% ipython --no-banner

In [1]: import numpy as np

In [2]: np.set_printoptions(suppress=True, linewidth=200)

In [3]: K = np.loadtxt("a.csv", delimiter=",")

In [4]: K
Out[4]: 
array([[-1.01, 21.16, 30.15, 10.83],
       [-0.31, 20.94, 30.86, 10.25],
       [-0.39, 19.64, 29.48, 10.82],
       [ 0.16, 19.56, 29.29,  9.98],
       [-1.79, 20.93, 32.03, 10.97],
       [-0.6 , 18.62, 30.1 ,  7.74],
       [-1.18, 21.65, 30.59,  8.57],
       [ 0.11, 20.49, 30.12, 11.39],
       [-1.31, 19.61, 30.44,  9.68],
       [ 1.27, 19.04, 27.9 ,  9.83],
       [-1.03, 19.65, 29.84,  8.47],
       [ 0.47, 20.05, 31.39,  9.21],
       [ 0.52, 19.11, 30.21, 12.46],
       [-2.77, 19.89, 29.19, 11.14],
       [ 1.28, 19.48, 30.61, 10.19],
       [ 0.33, 20.63, 29.06, 11.13],
       [-0.18, 20.42, 31.73, 11.14],
       [ 1.74, 22.  , 29.04,  9.8 ],
       [-0.9 , 20.92, 29.38,  9.37],
       [-1.98, 19.42, 30.03,  9.09],
       [ 0.65, 18.01, 29.44, 10.78],
       [ 0.7 , 21.27, 30.55,  9.3 ]])

In [5]: U, sigma, VT = np.linalg.svd(K)

In [6]: sigma.round(2)
Out[6]: array([176.23,   5.57,   4.86,   3.92])

In [7]: A2 = U[:, :1] @ np.diag(sigma[:1]) @ VT[:1]

In [8]: round(np.linalg.norm(K - A2) / np.linalg.norm(K), 2)
Out[8]: np.float64(0.05)

In [9]: np.round(K.sum(axis=0), 2)
Out[9]: array([ -6.22, 442.49, 661.43, 222.14])

In [10]: np.round(np.linalg.svd(K, compute_uv=False), 2)
Out[10]: array([176.23,   5.57,   4.86,   3.92])

In [11]: Xc = K - K.mean(axis=0)

In [12]: U, sigma, VT = np.linalg.svd(Xc, full_matrices=False)

In [13]: (np.sign(U[:, 0]) == np.sign(U[0, 0])).astype(int)
Out[13]: array([1, 1, 0, 0, 1, 1, 1, 0, 1, 0, 1, 1, 0, 1, 0, 0, 1, 0, 1, 1, 0, 1])

In [14]: print(np.abs(VT[0]).argmax())
0

In [15]: np.round(VT[0] * np.sign(VT[0, np.abs(VT[0]).argmax()]), 2)
Out[15]: array([ 0.77, -0.29, -0.42,  0.37])

In [16]: sigma.round(2)
Out[16]: array([5.67, 5.15, 4.73, 3.75])

In [17]: np.round(np.abs(VT[-1]), 2)
Out[17]: array([0.3 , 0.5 , 0.8 , 0.12])

In [18]: np.round(Xc.mean(axis=0), 2) + 0
Out[18]: array([0., 0., 0., 0.])

In [19]: np.searchsorted(np.cumsum(sigma ** 2) / (sigma ** 2).sum(), 0.9) + 1
Out[19]: np.int64(4)

In [20]: round(float((sigma ** 2).sum() ** 2 / (sigma ** 4).sum()), 2)
Out[20]: 3.71

In [21]: np.abs(U[:, 0]).argmax()
Out[21]: np.int64(9)

In [22]: np.round(sigma ** 2 / (sigma ** 2).sum(), 2)
Out[22]: array([0.34, 0.28, 0.24, 0.15])

In [23]: O, vecs = np.linalg.qr(K[:, :1])[0], np.linalg.qr(K[:, 1:])[0]

In [24]: sigma = np.linalg.svd(O.T @ vecs, compute_uv=False)

In [25]: np.round(np.degrees(np.arccos(sigma.clip(0, 1))), 2)
Out[25]: array([72.03])

In [26]: print(sigma.round(2))
[0.31]

In [27]: round(np.linalg.norm(O @ O.T - vecs @ vecs.T, 2), 2)
Out[27]: np.float64(1.0)
